$ python3 -q
>>> import numpy as np
>>> np.set_printoptions(precision=2, suppress=True, linewidth=140, sign=" ")
>>> X = np.load("block18.npy")
>>> X
array([[  0,  -4,   0,  -4,   3,  -4,   4,   4,   7,  -1,  -8,  -1,   6,   3,   6],
       [  4,   0,  -2,   0,   4,  -3,  -8,   4,  -1,   0,  -6,   6,   7,  -5,  -4],
       [  0,   2,   0,  -4,  -4,   3,   6,   1,   8,  -6,  -3,  -1,   1,   8,  -6],
       [  4,   0,   4,   0,  -4,  -3,  -7,  -5,  -3,   3,   5,  -8,   1,  -8,  -8],
       [ -3,  -4,   4,   4,   0,  10,  -7,  -7,  -1,  -5,   2,   0,  -5,  -8,   3],
       [  4,   3,  -3,   3, -10,   0,  -1,  -4,  -4,  -1,   5,  -1,   2,   0,   0],
       [ -4,   8,  -6,   7,   7,   1,   0,  -2,  -6,   4,   4,  -4,   2,  -1,  -2],
       [ -4,  -4,  -1,   5,   7,   4,   2,   0,   3, -10,   3,  -4,   4,  -1,  -6],
       [ -7,   1,  -8,   3,   1,   4,   6,  -3,   0,   0,   1,   3,  -2,   0,  -3],
       [  1,   0,   6,  -3,   5,   1,  -4,  10,   0,   0,  -4,   4,  -3,  -2,  -3],
       [  8,   6,   3,  -5,  -2,  -5,  -4,  -3,  -1,   4,   0,   1,   4,  -6,  -4],
       [  1,  -6,   1,   8,   0,   1,   4,   4,  -3,  -4,  -1,   0,  -1,   7,   5],
       [ -6,  -7,  -1,  -1,   5,  -2,  -2,  -4,   2,   3,  -4,   1,   0,   1,   5],
       [ -3,   5,  -8,   8,   8,   0,   1,   1,   0,   2,   6,  -7,  -1,   0,   4],
       [ -6,   4,   6,   8,  -3,   0,   2,   6,   3,   3,   4,  -5,  -5,  -4,   0]])
>>> # antisymmetric, zero diagonal
>>> np.linalg.matrix_rank(X, rtol=0.1)
np.int64(14)
>>> [round(float(x), 2) for x in np.linalg.svd(X, compute_uv=False)[:3]]
[30.5, 30.5, 22.22]
>>> np.round(np.linalg.norm(X, 2) / np.linalg.norm(X), 2)
np.float64(0.47)
>>> np.linalg.cond(X) > 100
np.True_
